>>> import numpy as np
>>> np.set_printoptions(precision=1, suppress=True, linewidth=200)
>>> feats = np.loadtxt("out18.csv", delimiter=",")
>>> print(feats.round(1) + 0)
[[ 0.2  0.1 -0.2  0.  -0.3]
 [ 0.1  0.1 -0.1  0.  -0.2]
 [-0.2 -0.1  0.2  0.   0.3]
 [ 0.   0.   0.   0.   0.1]
 [-0.3 -0.2  0.3  0.1  0.4]]
>>> blk = np.stack([feats, -2 * feats, feats[::-1]])
>>> print(np.einsum("bij,cij->bc", blk, blk))
[[ 1.  -2.  -0.5]
 [-2.   4.   0.9]
 [-0.5  0.9  1. ]]
>>> print(np.round(blk.sum(axis=0), 1) + 0)
[[-0.6 -0.3  0.6  0.1  0.8]
 [-0.2 -0.1  0.2  0.   0.3]
 [ 0.   0.   0.   0.   0. ]
 [ 0.2  0.1 -0.2  0.  -0.3]
 [ 0.6  0.3 -0.6 -0.1 -0.8]]
>>> print(np.linalg.matrix_rank(blk.reshape(3, -1)))
2
>>> M = np.load("sample13.npy")
>>> print(M.round(1) + 0)
[[ 0.   0.1  1. ]
 [ 0.1  1.  -0.1]
 [ 1.  -0.1  0. ]]
>>> # symmetric
>>> print(np.round(M @ M.T, 1) + 0)
[[1. 0. 0.]
 [0. 1. 0.]
 [0. 0. 1.]]
>>> print(np.round(np.linalg.pinv(M), 1) + 0)
[[ 0.   0.1  1. ]
 [ 0.1  1.  -0.1]
 [ 1.  -0.1  0. ]]
>>> print(np.round(M[:, 2] @ M[:, 1], 1))
0.0
>>> print(np.linalg.norm(M, axis=0))
[1. 1. 1.]
>>> print(np.linalg.svd(M, compute_uv=False))
[1. 1. 1.]
>>> print(np.round(M.T @ M, 1) + 0)
[[1. 0. 0.]
 [0. 1. 0.]
 [0. 0. 1.]]
>>> vec = np.array([-2, -2, 0])
>>> h = np.maximum(M @ vec, 0)
>>> print(h)
[0. 0. 0.]
>>> print(np.tanh(M @ vec))
[-0.2 -1.  -0.9]
>>> print(np.maximum(M @ vec, 0) - np.maximum(-M @ vec, 0))
[-0.2 -2.2 -1.8]
>>> print(np.flatnonzero(h > 1e-9))
[]
>>> print(np.maximum(M @ (3 * vec), 0))
[0. 0. 0.]
>>> print(M * (h > 1e-9)[:, None])
[[ 0.  0.  0.]
 [ 0.  0. -0.]
 [ 0. -0.  0.]]
>>> print(M.T @ h)
[0. 0. 0.]
>>> rng = np.random.default_rng(276)
>>> lab = rng.permutation(3)
>>> B = M[:, lab] * rng.choice([-1, 1], 3)
>>> print(B.round(1) + 0)
[[-1.   0.   0.1]
 [ 0.1  0.1  1. ]
 [ 0.   1.  -0.1]]
>>> U, _, VT = np.linalg.svd(M.T @ B)
>>> print(lab)
[2 0 1]
>>> print(np.round(U @ VT, 1) + 0)
[[ 0.  1.  0.]
 [ 0.  0.  1.]
 [-1.  0.  0.]]
>>> arr = np.loadtxt("w.csv", delimiter=",")
>>> print(arr)
[[ 4.  4.  4.  4.  4.  4.  4.]
 [ 4.  8.  8.  8.  8.  8.  8.]
 [ 4.  8. 12. 12. 12. 12. 12.]
 [ 4.  8. 12. 16. 16. 16. 16.]
 [ 4.  8. 12. 16. 20. 20. 20.]
 [ 4.  8. 12. 16. 20. 24. 24.]
 [ 4.  8. 12. 16. 20. 24. 28.]]
>>> vec = np.ones(7)
>>> for _ in range(3):
...     vec = arr @ vec
...     vec /= np.linalg.norm(vec)
...     print(round(vec @ arr @ vec, 1))
... 
91.4
91.5
91.5
>>> print(round(np.linalg.eigvalsh(arr)[-1], 1))
91.5
>>> vals, evecs = np.linalg.eigh(arr)
>>> vec = np.array([-2, 2, 2, 1, -2, 0, 2])
>>> print(vec @ arr @ vec)
208.0
>>> print(evecs * np.sqrt(vals) @ evecs.T)
[[1.7 0.7 0.5 0.4 0.3 0.3 0.3]
 [0.7 2.2 1.1 0.8 0.6 0.6 0.6]
 [0.5 1.1 2.5 1.3 1.  0.9 0.9]
 [0.4 0.8 1.3 2.8 1.6 1.3 1.2]
 [0.3 0.6 1.  1.6 3.  1.9 1.7]
 [0.3 0.6 0.9 1.3 1.9 3.4 2.4]
 [0.3 0.6 0.9 1.2 1.7 2.4 4.1]]
>>> print((arr + arr.T) / 2)
[[ 4.  4.  4.  4.  4.  4.  4.]
 [ 4.  8.  8.  8.  8.  8.  8.]
 [ 4.  8. 12. 12. 12. 12. 12.]
 [ 4.  8. 12. 16. 16. 16. 16.]
 [ 4.  8. 12. 16. 20. 20. 20.]
 [ 4.  8. 12. 16. 20. 24. 24.]
 [ 4.  8. 12. 16. 20. 24. 28.]]
>>> print(np.trace(arr))
112.0
>>> print(np.allclose(arr, arr.T))
True
>>> print(round(np.linalg.det(arr), 1))
16384.0
>>> print(round(float(np.abs(np.linalg.eigvals(arr)).max()), 1))
91.5
>>> print(np.allclose(arr @ arr.T, arr.T @ arr))
True
>>> print(arr @ arr)
[[ 112.  208.  288.  352.  400.  432.  448.]
 [ 208.  400.  560.  688.  784.  848.  880.]
 [ 288.  560.  800.  992. 1136. 1232. 1280.]
 [ 352.  688.  992. 1248. 1440. 1568. 1632.]
 [ 400.  784. 1136. 1440. 1680. 1840. 1920.]
 [ 432.  848. 1232. 1568. 1840. 2032. 2128.]
 [ 448.  880. 1280. 1632. 1920. 2128. 2240.]]
>>> L = np.linalg.cholesky(arr)
>>> print(arr / np.sqrt(np.outer(np.diag(arr), np.diag(arr))))
[[1.  0.7 0.6 0.5 0.4 0.4 0.4]
 [0.7 1.  0.8 0.7 0.6 0.6 0.5]
 [0.6 0.8 1.  0.9 0.8 0.7 0.7]
 [0.5 0.7 0.9 1.  0.9 0.8 0.8]
 [0.4 0.6 0.8 0.9 1.  0.9 0.8]
 [0.4 0.6 0.7 0.8 0.9 1.  0.9]
 [0.4 0.5 0.7 0.8 0.8 0.9 1. ]]
>>> print(np.prod(np.diag(L)) ** 2, round(float(np.linalg.det(arr)), 1))
16384.0 16384.0
>>> print(L @ L.T)
[[ 4.  4.  4.  4.  4.  4.  4.]
 [ 4.  8.  8.  8.  8.  8.  8.]
 [ 4.  8. 12. 12. 12. 12. 12.]
 [ 4.  8. 12. 16. 16. 16. 16.]
 [ 4.  8. 12. 16. 20. 20. 20.]
 [ 4.  8. 12. 16. 20. 24. 24.]
 [ 4.  8. 12. 16. 20. 24. 28.]]
>>> print(np.linalg.eigvalsh(arr).min() > 0)
True
>>> print(L)
[[2. 0. 0. 0. 0. 0. 0.]
 [2. 2. 0. 0. 0. 0. 0.]
 [2. 2. 2. 0. 0. 0. 0.]
 [2. 2. 2. 2. 0. 0. 0.]
 [2. 2. 2. 2. 2. 0. 0.]
 [2. 2. 2. 2. 2. 2. 0.]
 [2. 2. 2. 2. 2. 2. 2.]]
>>> u = np.array([1, 0, 0, 1, 1, 3, 0])
>>> B = arr + np.outer(u, np.eye(7)[2])
>>> print(np.round(np.linalg.det(B) / np.linalg.det(arr), 1), round(1 + np.linalg.solve(arr, u)[2], 1))
0.8 0.8
>>> print(np.linalg.matrix_rank(np.linalg.inv(B) - np.linalg.inv(arr), tol=1e-8))
1
>>> print(np.linalg.matrix_rank(B - arr))
1
>>> data = np.loadtxt("block10.csv", delimiter=",")
>>> print(data)
[[-5.  0.  0.  0.  0.  0.  0.  0.]
 [ 0.  5.  0.  0.  0.  0.  0.  0.]
 [ 0.  0. -2.  0.  0.  0.  0.  0.]
 [ 0.  0.  0.  3.  0.  0.  0.  0.]
 [ 0.  0.  0.  0.  5.  0.  0.  0.]
 [ 0.  0.  0.  0.  0.  2.  0.  0.]
 [ 0.  0.  0.  0.  0.  0.  2.  0.]
 [ 0.  0.  0.  0.  0.  0.  0. -2.]]
>>> print(np.unravel_index(np.abs(data).argmax(), data.shape))
(np.int64(0), np.int64(0))
>>> print(np.linalg.svd(data, compute_uv=False))
[5. 5. 5. 3. 2. 2. 2. 2.]
>>> print(np.diff(data, axis=0))
[[ 5.  5.  0.  0.  0.  0.  0.  0.]
 [ 0. -5. -2.  0.  0.  0.  0.  0.]
 [ 0.  0.  2.  3.  0.  0.  0.  0.]
 [ 0.  0.  0. -3.  5.  0.  0.  0.]
 [ 0.  0.  0.  0. -5.  2.  0.  0.]
 [ 0.  0.  0.  0.  0. -2.  2.  0.]
 [ 0.  0.  0.  0.  0.  0. -2. -2.]]
>>> print(data.shape)
(8, 8)
>>> print(round(float(np.linalg.norm(data)), 1))
10.0
>>> np.zeros(8, 8)
Traceback (most recent call last):
  File "<python-input-67>", line 1, in <module>
    np.zeros(8, 8)
    ~~~~~~~~^^^^^^
TypeError: Cannot interpret '8' as a data type
>>> print(np.count_nonzero(data))
8
>>> print(np.linalg.matrix_rank(data))
8
>>> data[:, 8]
Traceback (most recent call last):
  File "<python-input-70>", line 1, in <module>
    data[:, 8]
    ~~~~^^^^^^
IndexError: index 8 is out of bounds for axis 1 with size 8
>>> print(data.mean(axis=0))
[-0.6  0.6 -0.2  0.4  0.6  0.2  0.2 -0.2]
>>> print(np.sort(np.abs(np.linalg.eigvals(data))))
[2. 2. 2. 2. 3. 5. 5. 5.]
>>> print(round(float(np.abs(np.linalg.eigvals(data)).max()), 1))
5.0
>>> print(np.linalg.matrix_power(data, 2))
[[25.  0.  0.  0.  0.  0.  0.  0.]
 [ 0. 25.  0.  0.  0.  0.  0.  0.]
 [ 0.  0.  4.  0.  0.  0.  0.  0.]
 [ 0.  0.  0.  9.  0.  0.  0.  0.]
 [ 0.  0.  0.  0. 25.  0.  0.  0.]
 [ 0.  0.  0.  0.  0.  4.  0.  0.]
 [ 0.  0.  0.  0.  0.  0.  4.  0.]
 [ 0.  0.  0.  0.  0.  0.  0.  4.]]
>>> print(np.trace(data))
8.0
>>> print(np.allclose(data, data.T))
True
>>> m1 = np.load("arr.npy")
>>> print(m1)
[[  0.5   2.6  -1.    3.4   0.9]
 [ -0.3   5.6  -0.3  -4.5  -6.3]
 [  0.8   9.6   0.1   1.4  -1.8]
 [ -2.5   1.8  -2.4  -5.4  -2.8]
 [ -4.8   6.    3.   -6.9 -11.9]
 [ -1.4  -1.7  -1.6  -0.8   2.1]]
>>> B = np.c_[m1[:, :1] @ np.array([[-2]]), np.array([0, 1, 2, 0, 1, 2])]
>>> print(B)
[[-1.   0. ]
 [ 0.6  1. ]
 [-1.6  2. ]
 [ 5.   0. ]
 [ 9.6  1. ]
 [ 2.8  2. ]]
>>> print(np.round(np.linalg.lstsq(m1, B[:, 0])[0], 1) + 0)
[-2.  0.  0.  0.  0.]
>>> print(np.linalg.norm(np.linalg.qr(m1)[0].T @ B, axis=0) ** 2 / ((B ** 2).sum(axis=0) + 1e-12))
[1.  0.7]
